In [1]: import numpy as np

In [2]: from numpy import linalg as LA

In [3]: np.set_printoptions(suppress=True, linewidth=100)

In [4]: def rd(a):
   ...:     return np.round(a, 2) + 0
   ...: 

In [5]: E = np.loadtxt("sample7.csv", delimiter=",")

In [6]: E
Out[6]: 
array([[  1.17,   0.83,  -5.3 ],
       [ -0.39,  -0.39,   2.52],
       [ -1.7 ,  -1.36,   7.83],
       [ -2.44,  -1.62,  10.49],
       [  1.41,   0.93,  -6.51],
       [ -1.88,  -1.15,   7.75],
       [ -0.82,  -0.51,   3.9 ],
       [ -0.41,  -0.24,   1.42],
       [  1.39,   0.77,  -5.05],
       [  1.4 ,   0.74,  -5.36],
       [  2.4 ,   1.48, -10.43],
       [  0.02,  -0.01,  -0.03],
       [  2.54,   1.77, -11.74],
       [  2.26,   1.49,  -9.1 ],
       [ -2.2 ,  -1.56,  10.34],
       [ -1.71,  -1.06,   7.87],
       [ -0.14,  -0.13,  -0.04],
       [ -2.21,  -1.23,   9.15],
       [ -2.7 ,  -1.69,  11.68],
       [ -2.55,  -1.81,  11.7 ],
       [  1.65,   1.24,  -7.73],
       [ -0.87,  -0.64,   3.83],
       [  0.17,   0.15,  -1.32],
       [ -0.06,  -0.09,   0.  ],
       [  1.68,   1.19,  -7.84]])

In [7]: Z = E[[3, 20]].astype(float)

In [8]: for _ in range(6):
   ...:     z = LA.norm(E[:, None] - Z, axis=-1).argmin(axis=1)
   ...:     Z = np.array([E[z == j].mean(axis=0) for j in range(2)])
   ...: 

In [9]: z
Out[9]: array([1, 0, 0, 0, 1, 0, 0, 0, 1, 1, 1, 1, 1, 1, 0, 0, 1, 0, 0, 0, 1, 0, 1, 1, 1])

In [10]: rd(Z[1] - Z[0])
Out[10]: array([  2.88,   1.9 , -12.79])

In [11]: np.abs(Z[1] - Z[0]).argmax()
Out[11]: np.int64(2)

In [12]: np.bincount(z)
Out[12]: array([12, 13])

In [13]: rd(Z)
Out[13]: 
array([[-1.66, -1.11,  7.37],
       [ 1.22,  0.8 , -5.42]])

In [14]: other = np.array([[4, 0], [8, 8], [7, 5]])

In [15]: np.vstack([Z, other.T]).shape
Out[15]: (4, 3)

In [16]: rd(other.T @ Z.T)
Out[16]: 
array([[ 36.15, -26.67],
       [ 28.03, -20.72]])

In [17]: LA.matrix_rank(np.vstack([Z, other.T]))
Out[17]: np.int64(3)

In [18]: q, vecs = LA.qr(E[:, :1])[0], LA.qr(E[:, 1:])[0]

In [19]: sig = LA.svd(q.T @ vecs, compute_uv=False)

In [20]: (sig > 0.9).sum()
Out[20]: np.int64(1)

In [21]: rd(LA.norm(q @ q.T - vecs @ vecs.T, 2))
Out[21]: np.float64(1.0)

In [22]: rd(np.degrees(np.arccos(sig.clip(0, 1))))
Out[22]: array([4.])

In [23]: K = np.loadtxt("layer6.csv", delimiter=",")

In [24]: K
Out[24]: 
array([[0., 0., 0., 0., 0.],
       [2., 2., 2., 3., 1.],
       [2., 2., 2., 3., 1.]])

In [25]: rk = LA.matrix_rank(K)

In [26]: rk
Out[26]: np.int64(1)

In [27]: ns = LA.svd(K)[2][rk:].T

In [28]: [int(LA.matrix_rank(np.delete(K, i, axis=0))) for i in range(3)]
Out[28]: [1, 1, 1]

In [29]: np.allclose(K @ ns, 0)
Out[29]: True

In [30]: [int(LA.matrix_rank(K[:i])) for i in range(1, len(K) + 1)]
Out[30]: [0, 1, 1]

In [31]: ns.shape
Out[31]: (5, 4)

In [32]: K - K[0]
Out[32]: 
array([[0., 0., 0., 0., 0.],
       [2., 2., 2., 3., 1.],
       [2., 2., 2., 3., 1.]])

In [33]: rd(LA.svd(K, compute_uv=False))
Out[33]: array([6.63, 0.  , 0.  ])

In [34]: K[:, 5]
---------------------------------------------------------------------------
IndexError                                Traceback (most recent call last)
Cell In[34], line 1
----> 1 K[:, 5]

IndexError: index 5 is out of bounds for axis 1 with size 5

In [35]: rd(K.mean(axis=0))
Out[35]: array([1.33, 1.33, 1.33, 2.  , 0.67])

In [36]: K.sum(axis=0)
Out[36]: array([4., 4., 4., 6., 2.])

In [37]: K.shape
Out[37]: (3, 5)

In [38]: np.diff(K, axis=0)
Out[38]: 
array([[2., 2., 2., 3., 1.],
       [0., 0., 0., 0., 0.]])

In [39]: np.abs(K).max()
Out[39]: np.float64(3.0)

In [40]: K.sum(axis=1)
Out[40]: array([ 0., 10., 10.])
